% ipython --no-banner

In [1]: import numpy as np

In [2]: import numpy.linalg as la

In [3]: np.set_printoptions(suppress=True, linewidth=100)

In [4]: arr = np.load("x.npy")

In [5]: print(arr)
[[-1. -2.  0.]
 [ 0. -3. -2.]
 [ 0. -2.  2.]]

In [6]: hat = np.triu(np.array([[-4, 1, 0], [3, 2, 0], [1, -4, 3]]), 1) + np.eye(3)

In [7]: other = hat @ arr @ la.inv(hat)

In [8]: print(np.poly(other))
[  1.   2.  -9. -10.]

In [9]: other = la.inv(arr)

In [10]: print(np.round(la.det(arr) * other, 2))
[[-10.   4.   4.]
 [ -0.  -2.  -2.]
 [  0.  -2.   3.]]

In [11]: print(round(float(la.det(arr) * la.det(other)), 2))
1.0

In [12]: W1 = np.array([[2, 2, 5], [1, 4, 6], [3, 7, 9]])

In [13]: coef = np.array([0, -3, 3])

In [14]: act = np.maximum(arr @ W1 + coef, 0)

In [15]: print(act)
[[0. 0. 0.]
 [0. 0. 0.]
 [4. 3. 9.]]

In [16]: basis = np.array([[-1, -8], [9, 7], [-2, -3]])

In [17]: print(W1 @ basis)
[[  6 -17]
 [ 23   2]
 [ 42  -2]]

In [18]: print(act @ basis)
[[  0.   0.]
 [  0.   0.]
 [  5. -38.]]

In [19]: r0 = np.array([-7, -4, 0, -9, 5, 3, -7, 3])

In [20]: rng = np.random.default_rng(29)

In [21]: F = np.outer(rng.normal(size=30), r0) + 0.1 * rng.normal(size=(30, 8))

In [22]: print(F.round(2) + 0)
[[  2.74   1.62  -0.2    3.47  -2.    -1.     2.64  -1.14]
 [ -0.28  -0.09  -0.04  -0.52   0.03   0.26  -0.23   0.1 ]
 [  1.18   0.52  -0.02   1.56  -0.87  -0.49   1.27  -0.44]
 [  1.11   0.83   0.18   1.61  -0.78  -0.43   1.26  -0.63]
 [ -0.33  -0.33   0.02  -0.57   0.36   0.36  -0.39   0.18]
 [  1.65   0.91  -0.17   1.85  -1.18  -0.48   1.55  -0.61]
 [ -1.95  -1.32   0.13  -2.59   1.54   0.99  -2.29   0.91]
 [  0.19   0.23  -0.02   0.4   -0.19  -0.33   0.35   0.07]
 [ -3.87  -2.37   0.04  -5.13   2.89   1.59  -3.93   1.7 ]
 [  4.48   2.7    0.14   6.03  -3.55  -1.94   4.64  -1.99]
 [  2.51   1.49   0.07   3.17  -1.78  -1.11   2.45  -1.04]
 [  5.94   3.25  -0.05   7.53  -4.19  -2.6    6.09  -2.77]
 [ 11.85   6.73  -0.11  15.24  -8.42  -5.13  11.67  -4.97]
 [ 15.71   9.16  -0.09  19.91 -11.13  -6.83  15.49  -6.7 ]
 [ -0.29  -0.33  -0.08  -0.56   0.26   0.29  -0.42   0.05]
 [  6.05   3.26  -0.17   7.53  -4.15  -2.43   5.8   -2.49]
 [  5.3    3.11  -0.22   6.81  -3.78  -2.04   5.21  -2.14]
 [  4.16   2.25   0.06   5.32  -2.77  -1.65   4.06  -1.69]
 [ -2.99  -1.76  -0.04  -3.83   2.01   1.42  -3.1    1.29]
 [ -3.93  -2.39   0.14  -5.21   2.86   1.53  -4.11   1.62]
 [ -4.77  -2.59  -0.12  -6.09   3.37   2.13  -4.73   2.08]
 [ -6.44  -3.89   0.07  -8.2    4.61   2.86  -6.39   2.9 ]
 [-20.96 -11.98   0.08 -26.77  15.06   8.92 -20.87   8.88]
 [ -2.08  -1.04   0.    -2.6    1.47   0.85  -2.06   0.88]
 [ -1.18  -0.69  -0.02  -1.33   0.76   0.31  -0.81   0.49]
 [ 15.24   8.74   0.    19.64 -10.85  -6.5   15.29  -6.43]
 [ 11.7    6.95   0.03  15.06  -8.61  -5.02  11.87  -5.08]
 [-15.37  -8.81   0.06 -19.7   10.82   6.62 -15.34   6.63]
 [-19.3  -10.9    0.14 -24.93  13.83   8.24 -19.23   8.21]
 [ -3.16  -1.76  -0.03  -4.26   2.3    1.36  -3.06   1.16]]

In [23]: print(la.cond(F) > 100)
True

In [24]: print(np.round(np.abs(la.svd(F)[2][-1]), 2))
[0.46 0.08 0.44 0.42 0.02 0.08 0.32 0.55]

In [25]: Ac = F - F.mean(axis=0)

In [26]: evecs = la.svd(Ac)[2][:1]

In [27]: other = Ac - Ac @ evecs.T @ evecs

In [28]: print(np.round((Ac @ evecs.T).std(axis=0), 2))
[18.34]

In [29]: print(np.round(la.norm(other) / la.norm(Ac), 2))
0.01

In [30]: vec = np.array([0, 0, 1])

In [31]: target = arr @ vec

In [32]: print(target)
[ 0. -2.  2.]

In [33]: print(np.round(la.solve(arr, arr[:, 1]), 2) + 0)
[0. 1. 0.]

In [34]: print(np.round(la.solve(arr.T, arr[0]), 2))
[ 1. -0.  0.]

In [35]: print(np.round(la.solve(arr, 2 * target), 2))
[-0. -0.  2.]

In [36]: G = np.cov(F, rowvar=False)

In [37]: print(G.shape)
(8, 8)

In [38]: print(round(float(np.corrcoef(F[:, 1], F[:, 2])[0, 1]), 2))
-0.4

In [39]: print(np.round(F.std(axis=0), 2))
[ 8.34  4.78  0.1  10.69  5.96  3.57  8.31  3.55]

In [40]: print(np.round(np.corrcoef(F.T), 2))
[[ 1.    1.   -0.4   1.   -1.   -1.    1.   -1.  ]
 [ 1.    1.   -0.4   1.   -1.   -1.    1.   -1.  ]
 [-0.4  -0.4   1.   -0.4   0.4   0.39 -0.4   0.39]
 [ 1.    1.   -0.4   1.   -1.   -1.    1.   -1.  ]
 [-1.   -1.    0.4  -1.    1.    1.   -1.    1.  ]
 [-1.   -1.    0.39 -1.    1.    1.   -1.    1.  ]
 [ 1.    1.   -0.4   1.   -1.   -1.    1.   -1.  ]
 [-1.   -1.    0.39 -1.    1.    1.   -1.    1.  ]]

In [41]: def softmax(z):
    ...:     e = np.exp(z - z.max(axis=-1, keepdims=True))
    ...:     return e / e.sum(axis=-1, keepdims=True)
    ...: 

In [42]: print(np.round(softmax(F[8]), 2) + 0)
[0.   0.   0.04 0.   0.61 0.17 0.   0.19]

In [43]: scores = F @ F.T / np.sqrt(8)

In [44]: print(softmax(scores).round(6).argmax(axis=1))
[13 22 13 13 22 13 22 13 22 13 13 13 13 13 22 13 13 13 22 22 22 22 22 22 22 13 13 22 22 22]
